$ python3 -q
>>> import numpy as np
>>> from numpy import linalg as LA
>>> np.set_printoptions(precision=3, suppress=True, linewidth=120)
>>> def rd(a):
...     return np.round(a, 3) + 0
... 
>>> X = np.load("run9.npy")
>>> print(X)
[[0 2 3 1 0 0 3 0 0 3 0 3 3]
 [0 4 6 2 0 0 6 0 0 6 0 6 6]
 [0 4 6 2 0 0 6 0 0 6 0 6 6]
 [0 2 3 1 0 0 3 0 0 3 0 3 3]
 [0 4 6 2 0 0 6 0 0 6 0 6 6]
 [0 2 3 1 0 0 3 0 0 3 0 3 3]
 [0 0 0 0 0 0 0 0 0 0 0 0 0]
 [0 0 0 0 0 0 0 0 0 0 0 0 0]
 [0 2 3 1 0 0 3 0 0 3 0 3 3]
 [0 2 3 1 0 0 3 0 0 3 0 3 3]
 [0 2 3 1 0 0 3 0 0 3 0 3 3]
 [0 4 6 2 0 0 6 0 0 6 0 6 6]
 [0 0 0 0 0 0 0 0 0 0 0 0 0]
 [0 4 6 2 0 0 6 0 0 6 0 6 6]]
>>> left, s, vt = LA.svd(X)
>>> evecs = vt[:(s > 1e-8).sum()]
>>> rng = np.random.default_rng(141259)
>>> x0 = X[3] + -2 * X[0] + rng.integers(2) * np.eye(13)[6]
>>> print(x0)
[ 0. -2. -3. -1.  0.  0. -2.  0.  0. -3.  0. -3. -3.]
>>> print(np.allclose(evecs.T @ evecs @ x0, x0))
False
>>> print(rd(np.trace(LA.pinv(X) @ X)))
1.0
>>> print(np.abs(np.diag(LA.qr(X)[1])) > 1e-9)
[False  True False False False False False False False False False False False]
>>> print(np.allclose(X[:-1].T @ LA.lstsq(X[:-1].T, X[-1])[0], X[-1]))
True
>>> rk = LA.matrix_rank(X)
>>> print(rk)
1
>>> N = LA.svd(X)[2][rk:].T
>>> print([int(LA.matrix_rank(X[:i])) for i in range(1, len(X) + 1)])
[1, 1, 1, 1, 1, 1, 1, 1, 1, 1, 1, 1, 1, 1]
>>> print([int(LA.matrix_rank(np.delete(X, i, axis=0))) for i in range(14)])
[1, 1, 1, 1, 1, 1, 1, 1, 1, 1, 1, 1, 1, 1]
>>> print(N.shape)
(13, 12)
